% ipython --no-banner

In [1]: import numpy as np

In [2]: np.set_printoptions(suppress=True, linewidth=120)

In [3]: X = np.load("mat.npy")

In [4]: print(X)
[[ 2  2  3  1]
 [ 0  2  0  1]
 [ 1  1  1  3]
 [ 2  0  0  0]
 [ 3  2  2  2]
 [ 2 -2  3 -1]]

In [5]: blk = np.stack([X, -3 * X, X[::-1]])

In [6]: print(np.linalg.matrix_rank(blk.reshape(3, -1)))
2

In [7]: print(blk.shape)
(3, 6, 4)

In [8]: print(np.linalg.matrix_rank(blk))
[4 4 4]

In [9]: print(blk.sum(axis=0))
[[-2 -6 -3 -3]
 [ 3 -2  2  0]
 [ 0 -2 -2 -6]
 [-3  1  1  3]
 [-6 -2 -4 -3]
 [-2  6 -3  3]]

In [10]: print(np.round(np.linalg.norm(blk, axis=(1, 2)), 2))
[ 8.83 26.5   8.83]

In [11]: A = np.array([[-0.5, 1.2, 0.9, -2.0],
    ...:     [0.7, 0.0, 0.4, 0.8],
    ...:     [-1.6, -1.2, 0.9, 1.3],
    ...:     [-0.7, 0.3, 1.1, -1.2],
    ...:     [0.1, 0.1, -1.3, 0.3],
    ...:     [1.4, -0.6, 0.3, -2.3]])

In [12]: rng = np.random.default_rng(9197)

In [13]: A[3] = A[0] + 0.3 * rng.normal(size=4)

In [14]: print(A.round(2))
[[-0.5   1.2   0.9  -2.  ]
 [ 0.7   0.    0.4   0.8 ]
 [-1.6  -1.2   0.9   1.3 ]
 [-0.56  1.22  0.73 -1.88]
 [ 0.1   0.1  -1.3   0.3 ]
 [ 1.4  -0.6   0.3  -2.3 ]]

In [15]: vec = np.array([3, 0, -9, -5])

In [16]: target = A @ vec

In [17]: print(np.round(np.linalg.lstsq(A, target)[0], 2))
[ 3.  0. -9. -5.]

In [18]: print(np.round(np.linalg.pinv(A) @ A, 2) + 0)
[[1. 0. 0. 0.]
 [0. 1. 0. 0.]
 [0. 0. 1. 0.]
 [0. 0. 0. 1.]]

In [19]: print(np.round(np.linalg.solve(A.T @ A, A.T @ target), 2) + 0)
[ 3.  0. -9. -5.]

In [20]: target = target + 0.1 * rng.normal(size=6)

In [21]: print(target.round(2))
[  0.44  -5.51 -19.43   1.34  10.54  12.96]

In [22]: coef, *_ = np.linalg.lstsq(A, target)

In [23]: print(np.round(A.T @ (target - A @ coef), 2) + 0)
[0. 0. 0. 0.]

In [24]: print(coef.round(2))
[ 2.97  0.06 -9.01 -5.01]

In [25]: t = np.radians(180)

In [26]: R = np.eye(4)

In [27]: R[1, 1] = R[2, 2] = np.cos(t)

In [28]: R[1, 2], R[2, 1] = -np.sin(t), np.sin(t)

In [29]: print(R.round(2) + 0)
[[ 1.  0.  0.  0.]
 [ 0. -1.  0.  0.]
 [ 0.  0. -1.  0.]
 [ 0.  0.  0.  1.]]

In [30]: out = A @ R.T

In [31]: print(round(float(np.linalg.det(R)), 2), np.trace(R))
1.0 0.0

In [32]: print(np.round(np.abs(out - A).max(axis=0), 2))
[0.   2.44 2.6  0.  ]

In [33]: arr = np.load("layer8.npy")

In [34]: print(arr)
[[-1.4  1.4  1.4 -1.3 -0.2  0.8]
 [-0.8 -0.5  1.6 -0.9 -0.6 -0.4]
 [-0.5  0.1  0.  -1.8  0.8 -0.5]
 [ 0.  -0.1  0.   0.5  0.  -0.7]
 [-0.9  0.2 -0.8 -2.   1.3 -2.1]
 [ 1.5 -1.6 -0.9  0.8  0.9 -0.2]]

In [35]: r0, g = arr[4], arr[1]

In [36]: print(r0 @ r0)
11.59

In [37]: p = (r0 @ g) / (r0 @ r0) * r0

In [38]: print(round(float((g - p) @ r0), 2))
-0.0

In [39]: print(round(float(np.linalg.norm(r0 + g) ** 2 + np.linalg.norm(r0 - g) ** 2), 2))
32.74

In [40]: print(p.round(2))
[-0.09  0.02 -0.08 -0.21  0.13 -0.22]

In [41]: out = arr / np.sqrt((arr ** 2).mean(axis=1, keepdims=True))

In [42]: print(np.round(np.linalg.norm(out, axis=1), 2))
[2.45 2.45 2.45 2.45 2.45 2.45]

In [43]: print(np.linalg.matrix_rank(out) == np.linalg.matrix_rank(arr))
True

In [44]: print(np.linalg.matrix_rank(arr - arr.mean(axis=1, keepdims=True)))
5

In [45]: print(out[0].round(2))
[-1.19  1.19  1.19 -1.11 -0.17  0.68]

In [46]: K = np.load("data.npy")

In [47]: print(K)
[[-1.38  1.34  1.48  1.49]
 [-2.65 -0.93  0.56 -0.9 ]
 [-0.19 -2.19  1.13 -2.81]
 [-3.3  -5.65  5.14  0.07]
 [ 0.55  0.41 -0.21  1.27]
 [-1.65 -3.09  3.48 -0.49]
 [-0.34  0.77 -0.97  3.03]
 [ 2.04  5.65 -3.52  1.39]
 [-2.7   1.38 -3.29  1.15]
 [ 2.42 -0.62  1.54 -1.52]
 [ 0.64  0.28 -0.27 -0.51]
 [-1.05  2.64 -1.26  1.37]
 [-4.07  0.51  2.64  1.25]
 [ 0.83 -1.73  0.1   0.  ]
 [ 1.79  1.45 -1.07 -1.44]
 [-1.52  3.8  -0.82  1.44]
 [ 1.56  0.25 -2.49 -1.08]
 [ 1.2   0.67  2.31 -0.59]
 [ 2.14 -1.45  5.65 -1.59]
 [ 4.39  4.61 -0.71  0.12]
 [-1.3  -1.01  1.63  1.89]]

In [48]: d = np.linalg.norm(K[:, None] - K[None], axis=-1)

In [49]: print(np.unravel_index(d.round(6).argmax(), d.shape))
(np.int64(3), np.int64(7))

In [50]: print(d.shape)
(21, 21)

In [51]: print(d[:5, :5].round(2))
[[0.   3.65 5.7  8.24 2.74]
 [3.65 0.   3.41 6.68 4.16]
 [5.7  3.41 0.   6.78 5.07]
 [8.24 6.68 6.78 0.   9.03]
 [2.74 4.16 5.07 9.03 0.  ]]

In [52]: print(d.mean(axis=1).argmax())
3

In [53]: print(np.flatnonzero(d[12] < d.mean() / 2))
[12]

In [54]: print(np.linalg.matrix_rank(d ** 2))
6

In [55]: vec = np.array([0, -3, -3, -3])

In [56]: target = K @ vec

In [57]: print(np.round(np.linalg.solve(K.T @ K, K.T @ target), 2) + 0)
[ 0. -3. -3. -3.]

In [58]: target = target + 0.1 * rng.normal(size=21)

In [59]: print(target.round(2))
[-12.99   3.81  11.53   1.27  -4.46   0.19  -8.66 -10.81   2.39   1.9    1.63  -8.37 -13.26   4.9    3.33 -13.02  10.09
  -7.1   -7.7  -12.15  -7.53]

In [60]: coef, *_ = np.linalg.lstsq(K, target)

In [61]: print([round(float(np.linalg.norm(np.linalg.solve(K.T @ K + lam * np.eye(4), K.T @ target))), 2) for lam in (0, 1, 10, 100)])
[5.22, 5.11, 4.32, 1.76]

In [62]: print(np.round(K.T @ (target - K @ coef), 2) + 0)
[0. 0. 0. 0.]

In [63]: hat = K @ np.linalg.solve(K.T @ K, K.T)

In [64]: print(np.round(np.diag(hat), 2))
[0.14 0.19 0.23 0.32 0.08 0.11 0.31 0.24 0.22 0.11 0.01 0.1  0.36 0.1  0.1  0.24 0.12 0.13 0.41 0.33 0.16]

In [65]: print(np.round(hat @ K[:, 1], 2))
[ 1.34 -0.93 -2.19 -5.65  0.41 -3.09  0.77  5.65  1.38 -0.62  0.28  2.64  0.51 -1.73  1.45  3.8   0.25  0.67 -1.45
  4.61 -1.01]

In [66]: print(np.allclose(hat @ hat, hat))
True

In [67]: vec = np.array([-7, 9, 5, 3])

In [68]: target = X @ vec

In [69]: coef, lr = np.zeros(4), 1 / np.linalg.norm(X, 2) ** 2

In [70]: for i in range(8):
    ...:     coef -= lr * X.T @ (X @ coef - target)
    ...:     if i % 2 == 0: print(i, round(np.linalg.norm(X @ coef - target), 2))
    ...: 
0 26.01
2 16.55
4 13.35
6 11.47

In [71]: print(coef.round(2))
[-3.04  7.19  1.3   4.06]

In [72]: print(round(float(np.linalg.cond(X)), 2))
4.02

In [73]: Ac = K - K.mean(axis=0)

In [74]: Uu, sig, Vh = np.linalg.svd(Ac, full_matrices=False)

In [75]: print(np.round(np.abs(Vh[-1]), 2))
[0.42 0.46 0.14 0.77]

In [76]: print(round(float((sig ** 2).sum() ** 2 / (sig ** 4).sum()), 2))
2.25

In [77]: print(np.round(Vh[0] * np.sign(Vh[0, np.abs(Vh[0]).argmax()]), 2))
[ 0.29  0.71 -0.63  0.15]

In [78]: print((np.sign(Uu[:, 0]) == np.sign(Uu[0, 0])).astype(int))
[1 1 1 1 0 1 0 0 0 1 0 0 1 1 0 0 0 1 1 0 1]

In [79]: print(np.round(Ac.mean(axis=0), 2) + 0)
[0. 0. 0. 0.]

In [80]: Z = 3 * np.array([[-0.6, -0.6, -2.0], [-0.2, -1.1, -0.3]])

In [81]: labels = rng.integers(0, 2, 15)

In [82]: data = Z[labels] + rng.normal(size=(15, 3))

In [83]: print(data.round(2))
[[-1.45 -3.36 -1.54]
 [-0.3  -1.95 -1.15]
 [-0.22 -3.5  -0.53]
 [-0.09 -1.56 -5.79]
 [-2.32 -1.44 -4.61]
 [-2.66 -0.81 -6.44]
 [ 0.02 -4.78 -1.27]
 [-0.41 -2.91 -0.98]
 [-1.43 -3.51  0.7 ]
 [-3.04 -1.43 -5.73]
 [ 0.02 -4.76 -1.9 ]
 [-0.38 -2.48 -0.87]
 [-2.58 -2.72 -6.03]
 [-1.16 -3.22  0.25]
 [-0.06 -3.7   0.57]]

In [84]: Ac = data - data.mean(axis=0)

In [85]: Uu, sig, Vh = np.linalg.svd(Ac, full_matrices=False)

In [86]: print(np.round(Ac.mean(axis=0), 2) + 0)
[0. 0. 0.]

In [87]: print(np.linalg.matrix_rank(Ac))
3

In [88]: print(round((sig ** 2).sum() ** 2 / (sig ** 4).sum(), 2))
1.34

In [89]: Z = data[[7, 8]].astype(float)

In [90]: for _ in range(3):
    ...:     labels = np.linalg.norm(data[:, None] - Z, axis=-1).argmin(axis=1)
    ...:     Z = np.array([data[labels == j].mean(axis=0) for j in range(2)])
    ...: 

In [91]: print(labels)
[1 1 1 0 0 0 1 1 1 0 1 1 0 1 1]

In [92]: print(np.round(Z[1] - Z[0], 2))
[ 1.6  -1.82  5.05]

In [93]: Ac = data - data.mean(axis=0)

In [94]: V = np.linalg.svd(Ac)[2][:2]

In [95]: out = Ac - Ac @ V.T @ V

In [96]: print(np.round((Ac @ V.T).std(axis=0), 2))
[2.74 0.86]

In [97]: print(np.round(out.std(axis=0), 2))
[0.52 0.48 0.01]

In [98]: Ac = (data - data.mean(axis=0)) / data.std(axis=0)

In [99]: print(np.argwhere(np.abs(Ac) > 2))
[]

In [100]: print(Ac.std(axis=0))
[1. 1. 1.]

In [101]: coef = np.linalg.lstsq(np.delete(Ac, 0, axis=1), Ac[:, 0])[0]

In [102]: print(coef.round(2))
[-0.29  0.44]

In [103]: print(np.abs(coef).argmax())
1

In [104]: F = np.load("run17.npy")

In [105]: print(F)
[[25 20 19 24 16]
 [21 16 16 19 15]
 [25 20 19 24 16]
 [ 6  4  4  7  3]
 [ 2  0  1  2  2]
 [10  8  7 12  4]
 [ 2  0  1  2  2]
 [14 12 10 17  5]
 [10  8  7 12  4]
 [ 7  4  5  6  6]
 [14 12 10 17  5]
 [ 6  4  4  7  3]
 [12  8  9 10 10]
 [25 20 19 24 16]
 [20 16 15 20 12]
 [21 16 16 19 15]
 [25 20 19 24 16]
 [ 6  4  4  7  3]
 [25 20 19 24 16]
 [17 12 13 14 14]
 [10  8  7 12  4]
 [12  8  9 10 10]
 [24 20 18 25 13]
 [29 24 22 29 17]
 [25 20 19 24 16]]

In [106]: d = np.linalg.norm(F[:, None] - F[None], axis=-1)

In [107]: print(np.round(np.linalg.norm(F - F.mean(axis=0), axis=1), 2))
[17.62 10.02 17.62 18.44 26.38 10.86 26.38  5.47 10.86 17.15  5.47 18.44  8.38 17.62  8.26 10.02 17.62 18.44 17.62
  4.94 10.86  8.38 16.38 25.58 17.62]

In [108]: print(d.mean(axis=1).argmax())
4

In [109]: print((d + 1e9 * np.eye(25)).round(6).argmin(axis=1))
[ 2 15  0 11  6  8  4 10  5  3  7  3 21  0  1  1  0  3  0  1  5 12  0  0  0]

In [110]: print(d.shape)
(25, 25)

In [111]: print(np.round(np.linalg.norm(F, axis=1), 2))
[47.1  39.23 47.1  11.22  3.61 19.31  3.61 27.46 19.31 12.73 27.46 11.22 22.11 47.1  37.75 39.23 47.1  11.22 47.1
 31.53 19.31 22.11 45.76 55.05 47.1 ]

In [112]: print(np.linalg.cond(F) > 100)
True

In [113]: Uu, sig, Vh = np.linalg.svd(F, full_matrices=False)

In [114]: print(np.round(Uu.T @ F @ Vh.T, 2) + 0)
[[167.13   0.     0.     0.     0.  ]
 [  0.    12.38   0.     0.     0.  ]
 [  0.     0.     3.84   0.     0.  ]
 [  0.     0.     0.     0.     0.  ]
 [  0.     0.     0.     0.     0.  ]]

In [115]: print(np.round(np.cumsum(sig ** 2) / np.sum(sig ** 2), 2))
[0.99 1.   1.   1.   1.  ]

In [116]: print(np.round(sig / sig[0], 2) + 0)
[1.   0.07 0.02 0.   0.  ]

In [117]: print(np.round(Vh @ Vh.T, 2) + 0)
[[1. 0. 0. 0. 0.]
 [0. 1. 0. 0. 0.]
 [0. 0. 1. 0. 0.]
 [0. 0. 0. 1. 0.]
 [0. 0. 0. 0. 1.]]

In [118]: print(np.round(np.abs(Vh[0]), 2))
[0.53 0.42 0.4  0.52 0.33]
